% ipython --no-banner

In [1]: import numpy as np

In [2]: np.set_printoptions(precision=1, suppress=True, linewidth=100, floatmode="fixed")

In [3]: def rnd(a):
   ...:     return np.round(a, 1) + 0
   ...: 

In [4]: other = np.array([[9], [8], [1], [-2], [-8], [-5], [-9], [6], [-9], [8], [-2]])

In [5]: basis = np.array([[3, 0, 3, 1, 1, 0]])

In [6]: rng = np.random.default_rng(4561)

In [7]: M = other @ basis + 0.3 * rng.normal(size=(11, 6))

In [8]: rnd(M)
Out[8]: 
array([[ 26.8,   0.2,  26.8,   9.3,   8.9,  -0.3],
       [ 23.7,  -0.1,  24.2,   8.3,   8.1,  -0.1],
       [  3.3,  -0.6,   3.3,   1.3,   1.1,  -0.6],
       [ -5.8,  -0.4,  -6.4,  -1.6,  -2.4,  -0.8],
       [-23.9,  -0.2, -24.0,  -7.9,  -7.9,   0.6],
       [-15.3,   0.9, -14.8,  -5.4,  -4.4,   0.1],
       [-27.1,   0.1, -26.3,  -8.7,  -8.9,   0.2],
       [ 18.0,   0.2,  18.2,   5.9,   5.6,   0.2],
       [-26.8,  -0.3, -26.7,  -8.8,  -9.1,  -0.2],
       [ 23.8,  -0.4,  23.6,   8.2,   7.8,   0.3],
       [ -6.6,  -0.1,  -5.5,  -2.0,  -2.0,   0.3]])

In [9]: labels = rng.permutation(6)

In [10]: other = M[:, labels] * rng.choice([-1, 1], 6)

In [11]: rnd(other)
Out[11]: 
array([[ -0.3,  26.8, -26.8,   0.2,   9.3,  -8.9],
       [ -0.1,  23.7, -24.2,  -0.1,   8.3,  -8.1],
       [ -0.6,   3.3,  -3.3,  -0.6,   1.3,  -1.1],
       [ -0.8,  -5.8,   6.4,  -0.4,  -1.6,   2.4],
       [  0.6, -23.9,  24.0,  -0.2,  -7.9,   7.9],
       [  0.1, -15.3,  14.8,   0.9,  -5.4,   4.4],
       [  0.2, -27.1,  26.3,   0.1,  -8.7,   8.9],
       [  0.2,  18.0, -18.2,   0.2,   5.9,  -5.6],
       [ -0.2, -26.8,  26.7,  -0.3,  -8.8,   9.1],
       [  0.3,  23.8, -23.6,  -0.4,   8.2,  -7.8],
       [  0.3,  -6.6,   5.5,  -0.1,  -2.0,   2.0]])

In [12]: U, _, Vt = np.linalg.svd(M.T @ other)

In [13]: labels
Out[13]: array([5, 0, 2, 1, 3, 4])

In [14]: hat = other @ np.linalg.solve(other.T @ other, other.T)

In [15]: rnd(np.diag(hat))
Out[15]: array([0.5, 0.4, 0.7, 0.6, 0.5, 0.7, 0.6, 0.7, 0.3, 0.4, 0.5])

In [16]: rnd(np.linalg.eigvalsh(hat))
Out[16]: array([0.0, 0.0, 0.0, 0.0, 0.0, 1.0, 1.0, 1.0, 1.0, 1.0, 1.0])

In [17]: other = np.array([[1, 1], [-6, -9]])

In [18]: basis = np.array([[2, 2], [1, 2]])

In [19]: W0 = np.kron(other, basis)

In [20]: W0
Out[20]: 
array([[  2,   2,   2,   2],
       [  1,   2,   1,   2],
       [-12, -12, -18, -18],
       [ -6, -12,  -9, -18]])

In [21]: x = np.array([2, 4, 1, 5])

In [22]: rhs = W0 @ x

In [23]: b, lr = np.zeros(4), 1 / np.linalg.norm(W0, 2) ** 2

In [24]: for i in range(6):
    ...:     b -= lr * W0.T @ (W0 @ b - rhs)
    ...:     if i % 1 == 0: print(i, round(np.linalg.norm(W0 @ b - rhs), 1))
    ...: 
0 14.3
1 14.0
2 13.6
3 13.3
4 13.0
5 12.6

In [25]: rnd(b)
Out[25]: array([2.0, 2.9, 3.0, 4.2])

In [26]: rnd(np.linalg.cond(W0))
Out[26]: np.float64(251.4)

In [27]: x = np.array([0, -1, 3, 1])

In [28]: rhs = W0 @ x

In [29]: rhs
Out[29]: array([  6,   3, -60, -33])

In [30]: rnd(np.linalg.solve(W0, rhs))
Out[30]: array([ 0.0, -1.0,  3.0,  1.0])

In [31]: rnd(np.linalg.solve(W0, W0[:, 3]))
Out[31]: array([0.0, 0.0, 0.0, 1.0])

In [32]: rnd(np.linalg.solve(W0, 3 * rhs))
Out[32]: array([ 0.0, -3.0,  9.0,  3.0])

In [33]: data = np.loadtxt("out14.csv", delimiter=",")

In [34]: rnd(data)
Out[34]: 
array([[-1.9,  2.2,  4.7, -0.4,  2.8, -2.0,  4.3,  5.8,  2.4],
       [ 2.3, -3.3, -4.1,  4.5, -2.9,  2.8, -5.3, -1.7, -0.6],
       [ 1.6, -1.7, -4.5, -1.0, -2.6,  1.6, -3.7, -6.6, -2.8],
       [ 0.9, -2.0,  0.4,  6.8, -0.5,  1.5, -2.0,  5.9,  2.7],
       [-0.4,  1.4, -1.4, -6.2, -0.2, -0.9,  0.9, -6.8, -3.1],
       [-2.0,  2.5,  4.7, -1.1,  2.9, -2.2,  4.6,  5.2,  2.2],
       [ 1.6, -1.8, -4.5, -0.7, -2.6,  1.7, -3.8, -6.4, -2.7],
       [-0.3,  1.2, -1.7, -6.0, -0.4, -0.7,  0.6, -7.0, -3.2],
       [-1.9,  3.2,  2.3, -6.6,  2.0, -2.6,  4.4, -2.3, -1.2],
       [ 2.2, -3.4, -3.5,  5.5, -2.7,  2.8, -5.1, -0.1,  0.1],
       [-1.2,  2.5,  0.4, -7.0,  1.0, -1.9,  2.8, -5.0, -2.4],
       [-2.1,  3.3,  2.8, -6.3,  2.3, -2.7,  4.7, -1.5, -0.8],
       [-0.3, -0.4,  2.7,  4.9,  1.1,  0.1,  0.7,  7.4,  3.3],
       [-2.3,  3.2,  4.3, -4.0,  2.9, -2.8,  5.3,  2.3,  0.8],
       [ 1.8, -2.1, -4.7,  0.1, -2.8,  1.9, -4.2, -6.0, -2.5],
       [ 0.5,  0.0, -3.2, -4.3, -1.4,  0.3, -1.3, -7.5, -3.3],
       [ 1.4, -1.3, -4.3, -1.9, -2.3,  1.3, -3.2, -7.0, -3.0],
       [-0.7,  1.8, -0.8, -6.6,  0.2, -1.3,  1.7, -6.2, -2.9],
       [-2.0,  2.4,  4.7, -1.0,  2.9, -2.2,  4.6,  5.3,  2.2],
       [-1.9,  2.3,  4.7, -0.6,  2.8, -2.1,  4.4,  5.6,  2.3],
       [ 1.6, -2.8, -1.2,  7.0, -1.5,  2.2, -3.6,  3.9,  1.9],
       [ 0.9, -2.1,  0.4,  6.8, -0.5,  1.5, -2.0,  5.9,  2.7],
       [ 1.1, -0.9, -4.0, -2.7, -2.1,  1.0, -2.6, -7.3, -3.2],
       [-1.0,  2.2, -0.2, -6.9,  0.6, -1.6,  2.2, -5.7, -2.6],
       [-2.3,  3.2,  4.2, -4.1,  2.9, -2.8,  5.3,  2.2,  0.8],
       [-1.0,  0.7,  3.9,  3.0,  2.0, -0.9,  2.4,  7.3,  3.2],
       [ 1.7, -1.8, -4.6, -0.6, -2.6,  1.7, -3.9, -6.4, -2.7],
       [ 1.4, -2.7, -0.8,  7.0, -1.2,  2.1, -3.2,  4.5,  2.1],
       [-1.9,  2.2,  4.7, -0.5,  2.8, -2.1,  4.4,  5.7,  2.4],
       [ 0.3,  0.3, -2.8, -4.8, -1.2,  0.0, -0.8, -7.5, -3.3],
       [-0.3, -0.4,  2.7,  5.0,  1.1,  0.1,  0.6,  7.4,  3.3],
       [-2.3,  3.3,  4.1, -4.4,  2.9, -2.8,  5.3,  1.9,  0.6],
       [ 0.1, -0.9,  2.1,  5.6,  0.7,  0.5, -0.1,  7.2,  3.2],
       [-0.6,  1.7, -1.0, -6.5,  0.1, -1.1,  1.3, -6.5, -3.0],
       [ 2.0, -2.5, -4.7,  1.2, -2.9,  2.2, -4.6, -5.2, -2.1],
       [-0.3, -0.3,  2.8,  4.8,  1.2,  0.0,  0.9,  7.5,  3.3],
       [ 0.0, -0.9,  2.2,  5.5,  0.7,  0.4,  0.0,  7.2,  3.3],
       [ 2.1, -3.3, -3.0,  6.1, -2.4,  2.7, -4.8,  1.0,  0.7],
       [ 1.7, -2.9, -1.5,  6.9, -1.6,  2.3, -3.8,  3.6,  1.8],
       [ 2.2, -3.0, -4.5,  3.1, -3.0,  2.6, -5.2, -3.4, -1.3],
       [-1.3,  2.5,  0.5, -7.0,  1.0, -1.9,  2.9, -5.0, -2.3]])

In [35]: r0 = np.array([3, -2, 2, 5])

In [36]: other = W0 + np.outer(r0, np.eye(4)[1])

In [37]: np.linalg.matrix_rank(np.linalg.inv(other) - np.linalg.inv(W0), tol=1e-8)
Out[37]: np.int64(1)

In [38]: other
Out[38]: 
array([[  2.0,   5.0,   2.0,   2.0],
       [  1.0,   0.0,   1.0,   2.0],
       [-12.0, -10.0, -18.0, -18.0],
       [ -6.0,  -7.0,  -9.0, -18.0]])

In [39]: rnd(np.linalg.det(other) / np.linalg.det(W0)), rnd(1 + np.linalg.solve(W0, r0)[1])
Out[39]: (np.float64(-8.2), np.float64(-8.2))

In [40]: np.linalg.matrix_rank(other - W0)
Out[40]: np.int64(1)

In [41]: r0, r1 = other[2], other[1]

In [42]: r0 @ r0
Out[42]: np.float64(892.0)

In [43]: r0 @ r1
Out[43]: np.float64(-66.0)

In [44]: pr = (r0 @ r1) / (r0 @ r0) * r0

In [45]: rnd((r1 - pr) @ r0)
Out[45]: np.float64(0.0)

In [46]: X = np.load("case12.npy")

In [47]: X
Out[47]: 
array([[1.0, 0.5, 0.2, 0.1, 0.1, 0.0, 0.0, 0.0],
       [0.5, 1.0, 0.5, 0.2, 0.1, 0.1, 0.0, 0.0],
       [0.2, 0.5, 1.0, 0.5, 0.2, 0.1, 0.1, 0.0],
       [0.1, 0.2, 0.5, 1.0, 0.5, 0.2, 0.1, 0.1],
       [0.1, 0.1, 0.2, 0.5, 1.0, 0.5, 0.2, 0.1],
       [0.0, 0.1, 0.1, 0.2, 0.5, 1.0, 0.5, 0.2],
       [0.0, 0.0, 0.1, 0.1, 0.2, 0.5, 1.0, 0.5],
       [0.0, 0.0, 0.0, 0.1, 0.1, 0.2, 0.5, 1.0]])

In [48]: hat = M @ np.linalg.solve(M.T @ M, M.T)

In [49]: np.allclose(hat @ hat, hat)
Out[49]: True

In [50]: rnd(np.linalg.eigvalsh(hat))
Out[50]: array([0.0, 0.0, 0.0, 0.0, 0.0, 1.0, 1.0, 1.0, 1.0, 1.0, 1.0])

In [51]: rnd(hat @ M[:, 0])
Out[51]: array([ 26.8,  23.7,   3.3,  -5.8, -23.9, -15.3, -27.1,  18.0, -26.8,  23.8,  -6.6])

In [52]: rnd(hat)
Out[52]: 
array([[ 0.5,  0.3, -0.2,  0.2, -0.2,  0.1,  0.1,  0.0, -0.1,  0.1, -0.1],
       [ 0.3,  0.4,  0.1, -0.1, -0.1,  0.0,  0.1, -0.1, -0.1,  0.2,  0.2],
       [-0.2,  0.1,  0.7,  0.1, -0.2, -0.1, -0.2, -0.2,  0.1,  0.0,  0.2],
       [ 0.2, -0.1,  0.1,  0.6, -0.1, -0.2,  0.1, -0.1,  0.2, -0.1, -0.2],
       [-0.2, -0.1, -0.2, -0.1,  0.5, -0.1,  0.2, -0.3,  0.1,  0.2,  0.0],
       [ 0.1,  0.0, -0.1, -0.2, -0.1,  0.7,  0.1, -0.2, -0.1, -0.3,  0.0],
       [ 0.1,  0.1, -0.2,  0.1,  0.2,  0.1,  0.6,  0.0,  0.2, -0.1,  0.3],
       [ 0.0, -0.1, -0.2, -0.1, -0.3, -0.2,  0.0,  0.7,  0.0, -0.1,  0.2],
       [-0.1, -0.1,  0.1,  0.2,  0.1, -0.1,  0.2,  0.0,  0.3, -0.2,  0.1],
       [ 0.1,  0.2,  0.0, -0.1,  0.2, -0.3, -0.1, -0.1, -0.2,  0.4,  0.0],
       [-0.1,  0.2,  0.2, -0.2,  0.0,  0.0,  0.3,  0.2,  0.1,  0.0,  0.5]])

In [53]: other = np.array([[-2, 2, -1, -2, 2, -1, -2],
    ...:     [-2, 2, 0, -2, 1, -1, 1],
    ...:     [-1, 0, 1, -2, 2, -1, -2],
    ...:     [2, -2, -2, 1, 0, -2, 2],
    ...:     [0, -2, 2, 1, -2, 1, 2],
    ...:     [-2, -2, 2, 2, 2, 0, -1],
    ...:     [-2, -1, 0, -1, -2, 2, 0]])

In [54]: mat = np.triu(other)

In [55]: mat
Out[55]: 
array([[-2,  2, -1, -2,  2, -1, -2],
       [ 0,  2,  0, -2,  1, -1,  1],
       [ 0,  0,  1, -2,  2, -1, -2],
       [ 0,  0,  0,  1,  0, -2,  2],
       [ 0,  0,  0,  0, -2,  1,  2],
       [ 0,  0,  0,  0,  0,  0, -1],
       [ 0,  0,  0,  0,  0,  0,  0]])

In [56]: np.linalg.norm(mat, axis=1).argmax()
Out[56]: np.int64(0)

In [57]: rnd(np.linalg.norm(mat, 2))
Out[57]: np.float64(6.4)

In [58]: rnd(np.linalg.norm(mat, axis=0))
Out[58]: array([2.0, 2.8, 1.4, 3.6, 3.6, 2.8, 4.2])

In [59]: rnd(np.linalg.norm(mat, 1)), rnd(np.linalg.norm(mat, np.inf))
Out[59]: (np.float64(10.0), np.float64(12.0))

In [60]: [round(float(x), 1) for x in np.linalg.svd(mat, compute_uv=False)[:3]]
Out[60]: [6.4, 3.6, 2.6]

In [61]: np.argsort(-np.linalg.norm(mat, axis=0).round(6), kind="stable")[:3]
Out[61]: array([6, 3, 4])

In [62]: np.linalg.matrix_rank(mat, rtol=0.1)
Out[62]: np.int64(5)

In [63]: rnd(np.linalg.norm(mat, 2) / np.linalg.norm(mat))
Out[63]: np.float64(0.8)

In [64]: np.allclose(mat @ mat.T, mat.T @ mat)
Out[64]: False

In [65]: np.linalg.matrix_power(mat, 2)
Out[65]: 
array([[ 4,  0,  1,  0, -8,  7,  9],
       [ 0,  4,  0, -6,  0,  3,  1],
       [ 0,  0,  1, -4, -2,  5, -1],
       [ 0,  0,  0,  1,  0, -2,  4],
       [ 0,  0,  0,  0,  4, -2, -5],
       [ 0,  0,  0,  0,  0,  0,  0],
       [ 0,  0,  0,  0,  0,  0,  0]])

In [66]: mat @ mat
Out[66]: 
array([[ 4,  0,  1,  0, -8,  7,  9],
       [ 0,  4,  0, -6,  0,  3,  1],
       [ 0,  0,  1, -4, -2,  5, -1],
       [ 0,  0,  0,  1,  0, -2,  4],
       [ 0,  0,  0,  0,  4, -2, -5],
       [ 0,  0,  0,  0,  0,  0,  0],
       [ 0,  0,  0,  0,  0,  0,  0]])

In [67]: rnd(np.abs(np.linalg.eigvals(mat)).max())
Out[67]: np.float64(2.0)

In [68]: np.allclose(mat, mat.T)
Out[68]: False
